% ipython --no-banner

In [1]: import numpy as np

In [2]: np.set_printoptions(precision=2, suppress=True, linewidth=120)

In [3]: rng = np.random.default_rng(588)

In [4]: ang = rng.uniform(0, 2 * np.pi, 16)

In [5]: Q, _ = np.linalg.qr(np.array([[1.1, -0.5], [1.0, 0.1], [-0.7, 1.3]]))

In [6]: feats = 20 * np.c_[np.cos(ang), np.sin(ang)] @ Q.T

In [7]: print(feats)
[[-13.38 -12.07   8.68]
 [-13.34 -11.76   9.15]
 [  7.46  15.35  10.42]
 [-11.8  -16.04  -1.9 ]
 [-13.36 -11.93   8.89]
 [  3.34  -6.31 -18.68]
 [ -3.57 -12.91 -14.85]
 [ 11.01  16.21   3.98]
 [ 12.74   9.17 -12.39]
 [  4.48  13.58  13.98]
 [ -5.42 -14.21 -12.99]
 [ -5.66 -14.36 -12.72]
 [-11.05 -16.21  -3.89]
 [ -6.96   1.72  18.67]
 [ 11.84  16.02   1.76]
 [-13.3  -11.47   9.57]]

In [8]: U, sig, VT = np.linalg.svd(feats)

In [9]: print(np.argmax(sig[:-1] / (sig[1:] + 1e-6)) + 1)
2

In [10]: M2 = U[:, :2] @ np.diag(sig[:2]) @ VT[:2]

In [11]: print(M2)
[[-13.38 -12.07   8.68]
 [-13.34 -11.76   9.15]
 [  7.46  15.35  10.42]
 [-11.8  -16.04  -1.9 ]
 [-13.36 -11.93   8.89]
 [  3.34  -6.31 -18.68]
 [ -3.57 -12.91 -14.85]
 [ 11.01  16.21   3.98]
 [ 12.74   9.17 -12.39]
 [  4.48  13.58  13.98]
 [ -5.42 -14.21 -12.99]
 [ -5.66 -14.36 -12.72]
 [-11.05 -16.21  -3.89]
 [ -6.96   1.72  18.67]
 [ 11.84  16.02   1.76]
 [-13.3  -11.47   9.57]]

In [12]: print(round(np.abs(feats - M2).max(), 2))
0.0

In [13]: arr = np.loadtxt("test10.csv", delimiter=",")

In [14]: print(arr)
[[ 0.25  0.25 -0.22  0.98  2.96  2.01]
 [ 0.12 -1.75  3.12 -2.75 -0.24  3.87]
 [-0.37 -2.15  1.46 -2.57  1.91  3.78]
 [ 0.35  0.07  0.62  0.43  2.03  2.28]
 [ 2.18  3.98  1.94  4.61 -1.12  0.2 ]
 [ 0.73 -0.08  2.8  -0.62 -0.53  2.81]
 [-1.06 -3.15  0.02 -3.19  4.03  4.1 ]
 [ 0.51 -0.54  2.64 -1.11 -0.16  3.05]
 [ 0.06 -1.9   3.11 -2.92 -0.17  3.96]
 [-0.01 -0.86  0.67 -0.7   2.34  2.85]
 [-1.44 -2.68 -2.83 -1.49  7.27  3.24]
 [-1.61 -5.65  2.26 -7.08  2.35  6.04]
 [ 0.68  0.14  2.13 -0.09  0.19  2.54]
 [-0.99 -0.2  -5.55  2.58  9.54  1.21]
 [-0.6  -1.35 -1.3  -0.49  4.9   2.75]
 [ 0.38 -0.44  1.79 -0.65  0.83  2.82]
 [-0.49 -3.47  3.51 -4.96 -0.02  4.98]
 [ 0.2  -0.13  0.24  0.34  2.56  2.33]
 [ 0.33 -0.09  0.83  0.16  1.84  2.42]
 [-0.69 -4.14  3.84 -5.9  -0.15  5.45]
 [-0.18 -1.23  0.55 -1.1   2.63  3.05]
 [ 1.5   2.03  2.41  2.08 -0.9   1.46]
 [ 0.84  1.44  0.3   2.21  1.86  1.39]
 [ 1.81  3.25  1.53  3.89 -0.34  0.56]]

In [15]: U, sig, VT = np.linalg.svd(arr)

In [16]: vecs = VT[:(sig > 1e-8).sum()]

In [17]: vec = arr[15] + 4 * arr[23] + rng.integers(2) * np.eye(6)[4]

In [18]: print(vec)
[ 7.61 12.56  7.92 14.91 -0.53  5.05]

In [19]: print(round(float(np.linalg.norm(vec - vecs.T @ vecs @ vec)), 2))
0.0

In [20]: print(np.diag(vecs.T @ vecs))
[0.12 0.35 0.53 0.59 0.76 0.65]

In [21]: def softmax(z):
    ...:     e = np.exp(z - z.max(axis=-1, keepdims=True))
    ...:     return e / e.sum(axis=-1, keepdims=True)
    ...: 

In [22]: print(softmax(arr).sum(axis=1))
[1. 1. 1. 1. 1. 1. 1. 1. 1. 1. 1. 1. 1. 1. 1. 1. 1. 1. 1. 1. 1. 1. 1. 1.]

In [23]: print(softmax(arr[7]))
[0.04 0.02 0.36 0.01 0.02 0.55]

In [24]: S = arr @ arr.T / np.sqrt(6)

In [25]: print(softmax(S).round(6).argmax(axis=1))
[13 11 11 13  4 19 11 19 11 11 13 11 19 13 13 11 11 13 11 11 11  4 13  4]

In [26]: vec = np.array([1, -2, 1, -1, -1, -2])

In [27]: a = np.maximum(arr @ vec, 0)

In [28]: print(np.tanh(arr @ vec))
[-1.    0.96 -0.91 -1.   -1.   -0.65 -1.   -0.54  0.97 -1.   -1.    1.   -0.99 -1.   -1.   -0.99  1.   -1.   -1.
  1.   -1.   -1.   -1.   -1.  ]

In [29]: Xc = arr - arr.mean(axis=1)
---------------------------------------------------------------------------
ValueError                                Traceback (most recent call last)
Cell In[29], line 1
----> 1 Xc = arr - arr.mean(axis=1)

ValueError: operands could not be broadcast together with shapes (24,6) (24,) 

In [30]: Xc = arr - arr.mean(axis=0)

In [31]: U, sig, VT = np.linalg.svd(Xc, full_matrices=False)

In [32]: print(np.abs(U[:, 0]).argmax())
11

In [33]: print(np.round(Xc.mean(axis=0), 2) + 0)
[0. 0. 0. 0. 0. 0.]

In [34]: print(np.round(sig ** 2 / (sig ** 2).sum(), 2) + 0)
[0.58 0.42 0.   0.   0.   0.  ]

In [35]: print(np.searchsorted(np.cumsum(sig ** 2) / (sig ** 2).sum(), 0.9) + 1)
2

In [36]: print(sig.round(2) + 0)
[19.08 16.21  0.    0.    0.    0.  ]

In [37]: gram = np.cov(arr, rowvar=False)

In [38]: print(np.argsort(-arr.std(axis=0).round(6), kind="stable"))
[3 4 1 2 5 0]

In [39]: print(arr.std(axis=0))
[0.92 2.16 2.07 2.8  2.55 1.4 ]

In [40]: print(np.polyfit(arr[:, 3], arr[:, 5], 1))
[-0.5  2.5]

In [41]: print(np.round(np.linalg.eigvalsh(gram)[::-1], 2) + 0)
[15.84 11.42  0.    0.    0.    0.  ]

In [42]: print(np.median(arr, axis=0))
[ 0.16 -0.49  1.5  -0.63  1.85  2.82]

In [43]: print(np.corrcoef(arr.T))
[[ 1.    0.89  0.36  0.72 -0.65 -0.72]
 [ 0.89  1.   -0.1   0.96 -0.25 -0.96]
 [ 0.36 -0.1   1.   -0.38 -0.94  0.38]
 [ 0.72  0.96 -0.38  1.    0.05 -1.  ]
 [-0.65 -0.25 -0.94  0.05  1.   -0.05]
 [-0.72 -0.96  0.38 -1.   -0.05  1.  ]]

In [44]: data = np.load("layer0.npy")

In [45]: print(data)
[[-1.04 -2.18 -3.19 -1.1 ]
 [ 0.41  0.63  0.88  0.38]
 [ 2.9   5.93  8.87  2.94]
 [-0.52 -1.1  -1.6  -0.59]
 [-2.2  -4.5  -6.72 -2.22]
 [-0.16 -0.38 -0.53 -0.05]
 [-2.01 -4.02 -6.02 -1.97]
 [-0.67 -1.32 -1.89 -0.58]
 [ 1.25  2.63  3.94  1.3 ]
 [ 0.18  0.25  0.35  0.08]
 [-1.75 -3.54 -5.27 -1.78]
 [-0.31 -0.79 -1.19 -0.31]
 [ 0.31  0.54  0.78  0.31]
 [-0.86 -1.74 -2.59 -0.83]
 [ 0.25  0.73  1.14  0.36]
 [-0.47 -1.05 -1.5  -0.52]
 [-0.23 -0.46 -0.6  -0.25]
 [ 1.63  3.32  5.    1.66]
 [-0.77 -1.68 -2.39 -0.89]
 [-1.54 -3.15 -4.74 -1.65]
 [ 1.33  2.73  4.15  1.32]]

In [46]: Xc = (data - data.mean(axis=0)) / data.std(axis=0)

In [47]: print(np.argwhere(np.abs(Xc) > 2))
[[2 0]
 [2 1]
 [2 2]
 [2 3]]

In [48]: print(Xc.std(axis=0))
[1. 1. 1. 1.]

In [49]: c = np.linalg.lstsq(np.delete(Xc, 3, axis=1), Xc[:, 3])[0]

In [50]: print(c)
[ 0.16  1.36 -0.52]

In [51]: print(np.round(1 - np.var(Xc[:, 3] - np.delete(Xc, 3, axis=1) @ c), 2))
1.0

In [52]: d = np.linalg.norm(data[:, None] - data[None], axis=-1)

In [53]: print(np.flatnonzero(d[5] < d.mean() / 2))
[ 1  3  5  7  9 11 12 14 15 16 18]

In [54]: print((d + 1e9 * np.eye(21)).round(6).argmin(axis=1))
[13 12 17 15  6 16  4  3 20 12 19 15  1 18  1  3  5 20 13 10  8]

In [55]: print(d[5].round(6).argsort(kind="stable")[:4])
[ 5 16 11  9]

In [56]: print(np.unravel_index(d.round(6).argmax(), d.shape))
(np.int64(2), np.int64(4))

In [57]: gram = np.cov(data, rowvar=False)

In [58]: print(data.std(axis=0))
[1.23 2.51 3.75 1.25]

In [59]: print(gram)
[[ 1.59  3.24  4.84  1.61]
 [ 3.24  6.62  9.89  3.29]
 [ 4.84  9.89 14.79  4.92]
 [ 1.61  3.29  4.92  1.64]]

In [60]: print(np.argwhere(np.triu(np.abs(np.corrcoef(data.T)) > 0.8, 1)))
[[0 1]
 [0 2]
 [0 3]
 [1 2]
 [1 3]
 [2 3]]

In [61]: print(np.corrcoef(data.T))
[[1. 1. 1. 1.]
 [1. 1. 1. 1.]
 [1. 1. 1. 1.]
 [1. 1. 1. 1.]]

In [62]: print(np.round(np.linalg.eigvalsh(gram)[::-1], 2) + 0)
[24.62  0.    0.    0.  ]

In [63]: print(np.argsort(-data.std(axis=0).round(6), kind="stable"))
[2 1 3 0]

In [64]: E = np.load("x.npy")

In [65]: print(E)
[[ 6  6 -1 -5  4]
 [-5  0  7 -1  1]
 [11  6 -8 -4  3]]

In [66]: # rank 2

In [67]: M2 = E / np.sqrt((E ** 2).mean(axis=1, keepdims=True))

In [68]: print(E - E.mean(axis=1, keepdims=True))
[[ 4.   4.  -3.  -7.   2. ]
 [-5.4 -0.4  6.6 -1.4  0.6]
 [ 9.4  4.4 -9.6 -5.6  1.4]]

In [69]: print(np.linalg.matrix_rank(E - E.mean(axis=1, keepdims=True)))
2

In [70]: basis = arr[[18, 17]].astype(float)

In [71]: for _ in range(4):
    ...:     labels = np.linalg.norm(arr[:, None] - basis, axis=-1).argmin(axis=1)
    ...:     basis = np.array([arr[labels == j].mean(axis=0) for j in range(2)])
    ...: 

In [72]: print(labels)
[1 0 0 0 0 0 1 0 0 0 1 0 0 1 1 0 0 1 0 0 0 0 1 0]

In [73]: print(np.bincount(labels))
[17  7]

In [74]: print(basis)
[[ 0.31 -0.75  2.07 -1.13  0.62  3.07]
 [-0.4  -0.83 -1.33  0.13  4.73  2.43]]

In [75]: print(basis[1] - basis[0])
[-0.71 -0.08 -3.4   1.27  4.12 -0.63]

In [76]: X = (rng.random((9, 9)) < 0.3) + np.eye(9)

In [77]: X /= X.sum(axis=1, keepdims=True)

In [78]: print(X)
[[0.29 0.14 0.   0.   0.14 0.14 0.14 0.   0.14]
 [0.33 0.33 0.33 0.   0.   0.   0.   0.   0.  ]
 [0.   0.   0.67 0.   0.   0.33 0.   0.   0.  ]
 [0.   0.33 0.   0.33 0.   0.   0.   0.   0.33]
 [0.25 0.   0.25 0.   0.25 0.   0.25 0.   0.  ]
 [0.   0.   0.   0.   0.   0.67 0.   0.   0.33]
 [0.   0.   0.   0.   0.   0.33 0.33 0.   0.33]
 [0.   0.5  0.   0.   0.   0.   0.   0.5  0.  ]
 [0.   0.   0.2  0.2  0.   0.   0.   0.2  0.4 ]]

In [79]: # looks like rank 8

In [80]: U, sig, VT = np.linalg.svd(X)

In [81]: vecs = VT[:(sig > 1e-8).sum()]

In [82]: vec = X[7] + 3 * X[8] + rng.integers(2) * np.eye(9)[7]

In [83]: print(vec)
[0.  0.5 0.6 0.6 0.  0.  0.  2.1 1.2]

In [84]: print(np.allclose(vecs.T @ vecs @ vec, vec))
False

In [85]: print(vecs.T @ vecs)
[[ 0.89  0.08  0.03 -0.2   0.14 -0.06 -0.06 -0.08  0.12]
 [ 0.08  0.94 -0.02  0.14 -0.1   0.04  0.04  0.06 -0.09]
 [ 0.03 -0.02  0.99  0.06 -0.04  0.02  0.02  0.02 -0.04]
 [-0.2   0.14  0.06  0.62  0.26 -0.12 -0.12 -0.14  0.23]
 [ 0.14 -0.1  -0.04  0.26  0.82  0.08  0.08  0.1  -0.16]
 [-0.06  0.04  0.02 -0.12  0.08  0.96 -0.04 -0.04  0.07]
 [-0.06  0.04  0.02 -0.12  0.08 -0.04  0.96 -0.04  0.07]
 [-0.08  0.06  0.02 -0.14  0.1  -0.04 -0.04  0.94  0.09]
 [ 0.12 -0.09 -0.04  0.23 -0.16  0.07  0.07  0.09  0.86]]

In [86]: print(np.diag(vecs.T @ vecs))
[0.89 0.94 0.99 0.62 0.82 0.96 0.96 0.94 0.86]

In [87]: print(np.linalg.matrix_rank(np.vstack([X, vec])))
9

In [88]: print(round(float(np.linalg.norm(vec - vecs.T @ vecs @ vec)), 2))
0.24
